In [1]: import numpy as np

In [2]: from numpy import linalg as LA

In [3]: np.set_printoptions(precision=2, suppress=True, linewidth=140, sign=" ")

In [4]: feats = np.array([[-0.8, 1.7, 0.1],
   ...:     [-0.3, -0.1, 1.3],
   ...:     [-0.4, -1.1, 0.5],
   ...:     [-1.6, -0.4, 0.2],
   ...:     [1.5, -1.1, -0.9],
   ...:     [1.8, -1.2, 1.5],
   ...:     [0.2, 0.8, 1.4],
   ...:     [0.8, -0.6, -0.8],
   ...:     [0.1, -2.1, -0.3],
   ...:     [-1.6, -0.1, -1.0],
   ...:     [-0.5, 0.5, -0.9],
   ...:     [1.3, 1.2, -1.8],
   ...:     [0.0, 1.6, 1.8],
   ...:     [-0.4, -0.3, 1.0]])

In [5]: rng = np.random.default_rng(984199)

In [6]: feats[:, 1] = 4 * feats[:, 2] + 0.05 * rng.normal(size=14)

In [7]: feats
Out[7]: 
array([[-0.8 ,  0.3 ,  0.1 ],
       [-0.3 ,  5.19,  1.3 ],
       [-0.4 ,  1.98,  0.5 ],
       [-1.6 ,  0.8 ,  0.2 ],
       [ 1.5 , -3.61, -0.9 ],
       [ 1.8 ,  6.03,  1.5 ],
       [ 0.2 ,  5.56,  1.4 ],
       [ 0.8 , -3.21, -0.8 ],
       [ 0.1 , -1.25, -0.3 ],
       [-1.6 , -3.99, -1.  ],
       [-0.5 , -3.7 , -0.9 ],
       [ 1.3 , -7.22, -1.8 ],
       [ 0.  ,  7.28,  1.8 ],
       [-0.4 ,  3.97,  1.  ]])

In [8]: Uu, sig, Vt = LA.svd(feats)

In [9]: sig
Out[9]: array([ 17.07,   3.78,   0.04])

In [10]: np.argmax(sig[:-1] / (sig[1:] + 1e-6)) + 1
Out[10]: np.int64(2)

In [11]: A2 = Uu[:, :2] @ np.diag(sig[:2]) @ Vt[:2]

In [12]: A2.round(2) + 0
Out[12]: 
array([[-0.8 ,  0.31,  0.08],
       [-0.3 ,  5.19,  1.29],
       [-0.4 ,  1.98,  0.49],
       [-1.6 ,  0.8 ,  0.2 ],
       [ 1.5 , -3.61, -0.9 ],
       [ 1.8 ,  6.03,  1.5 ],
       [ 0.2 ,  5.56,  1.38],
       [ 0.8 , -3.21, -0.8 ],
       [ 0.1 , -1.25, -0.31],
       [-1.6 , -3.99, -0.99],
       [-0.5 , -3.69, -0.92],
       [ 1.3 , -7.22, -1.8 ],
       [ 0.  ,  7.27,  1.81],
       [-0.4 ,  3.98,  0.99]])

In [13]: np.round(LA.norm(feats - A2) / LA.norm(feats), 2)
Out[13]: np.float64(0.0)

In [14]: round(LA.norm(feats - A2, 2), 2), round(float(sig[2]), 2)
Out[14]: (np.float64(0.04), 0.04)
